$ ipython --no-banner

In [1]: import numpy as np

In [2]: np.set_printoptions(precision=3, suppress=True, linewidth=100, sign=" ")

In [3]: rnd = lambda a: np.round(a, 3) + 0

In [4]: E = np.load("test2.npy")

In [5]: rnd(E)
Out[5]: 
array([[  6.542,   8.172,   8.737,  -0.715,   3.332,   1.107,   2.362,   6.617],
       [  5.229,   5.114,   6.684,  -1.502,   5.339,   0.8  ,   1.142,   7.837],
       [ -2.435,  -8.539,  -3.757,  -2.579,  -5.845,  -3.653,  -9.92 ,  -4.424],
       [  0.16 ,  -0.816,   2.428,  -3.591,   3.924,  -2.595,   1.879,   4.333],
       [  8.457,  14.033,  15.596,  -0.137,   8.179,   4.02 ,  13.009,  12.042],
       [ -2.564,  -8.535,  -2.113,  -2.596,  -2.866,  -2.142,  -6.47 ,  -1.463],
       [ -1.177,  -5.47 ,  -2.293,  -3.033,  -3.014,  -4.   ,  -7.344,  -2.047],
       [ -1.76 ,  -6.785,  -0.864,  -2.492,  -1.977,  -1.839,  -4.983,  -0.469],
       [ -2.062,  -5.344,   0.906,  -2.87 ,  -0.338,  -1.812,  -0.386,   0.793],
       [  4.343,   1.738,   1.585,  -2.476,   4.103,  -1.811,  -6.22 ,   5.626],
       [  5.216,   5.832,   7.721,  -0.927,   3.065,   1.106,   2.081,   6.138],
       [  0.673,  -4.347,  -2.542,  -2.517,  -2.785,  -3.522, -10.722,  -1.302],
       [ -0.833,  -3.409,   2.522,  -2.105,  -1.111,  -0.902,   0.088,   0.783],
       [  2.969,   2.632,   5.345,  -2.611,   6.39 ,  -0.318,   2.944,   7.778],
       [  5.583,   7.013,   5.309,  -2.111,   2.895,  -2.122,  -0.743,   4.784],
       [  3.967,   2.021,   7.322,  -0.269,   2.846,   3.268,   1.215,   6.578],
       [ -0.643,  -5.99 ,   0.303,  -1.562,  -2.533,  -0.35 ,  -5.626,  -0.095],
       [ -2.104,  -5.779,   1.633,  -1.618,  -4.399,  -0.692,  -1.395,  -2.017],
       [ -1.225,  -4.383,   0.575,  -3.144,   0.96 ,  -2.267,  -1.338,   1.816],
       [ -0.707,  -5.501,  -0.379,  -2.502,  -0.369,  -1.585,  -5.048,   1.129],
       [  1.957,  -2.395,   1.543,  -1.856,   2.029,  -0.105,  -5.157,   4.173],
       [  2.033,   1.332,   7.123,  -1.843,   5.899,   1.824,   5.9  ,   8.056],
       [  9.858,  12.183,  13.488,   0.671,   7.83 ,   5.163,   5.777,  12.501],
       [  3.069,   2.906,   3.253,  -3.042,   4.113,  -2.583,  -0.478,   5.071],
       [ -2.653,  -7.292,  -1.155,  -2.766,  -2.856,  -2.515,  -4.125,  -1.622],
       [  5.604,   6.079,   8.105,  -0.559,   2.655,   1.629,   1.723,   6.096],
       [  1.023,  -1.89 ,   3.007,  -1.62 ,  -0.038,  -0.08 ,  -1.771,   2.342]])

In [6]: cent = E[[24, 16]].astype(float)

In [7]: for _ in range(3):
   ...:     lab = np.linalg.norm(E[:, None] - cent, axis=-1).argmin(axis=1)
   ...:     cent = np.array([E[lab == j].mean(axis=0) for j in range(2)])
   ...: 

In [8]: lab
Out[8]: 
array([ 1,  1,  0,  1,  1,  0,  0,  0,  0,  1,  1,  0,  0,  1,  1,  1,  0,  0,  0,  0,  0,  1,  1,
        1,  0,  1,  0])

In [9]: np.bincount(lab)
Out[9]: array([ 14,  13])

In [10]: np.abs(cent[1] - cent[0]).argmax()
Out[10]: np.int64(1)
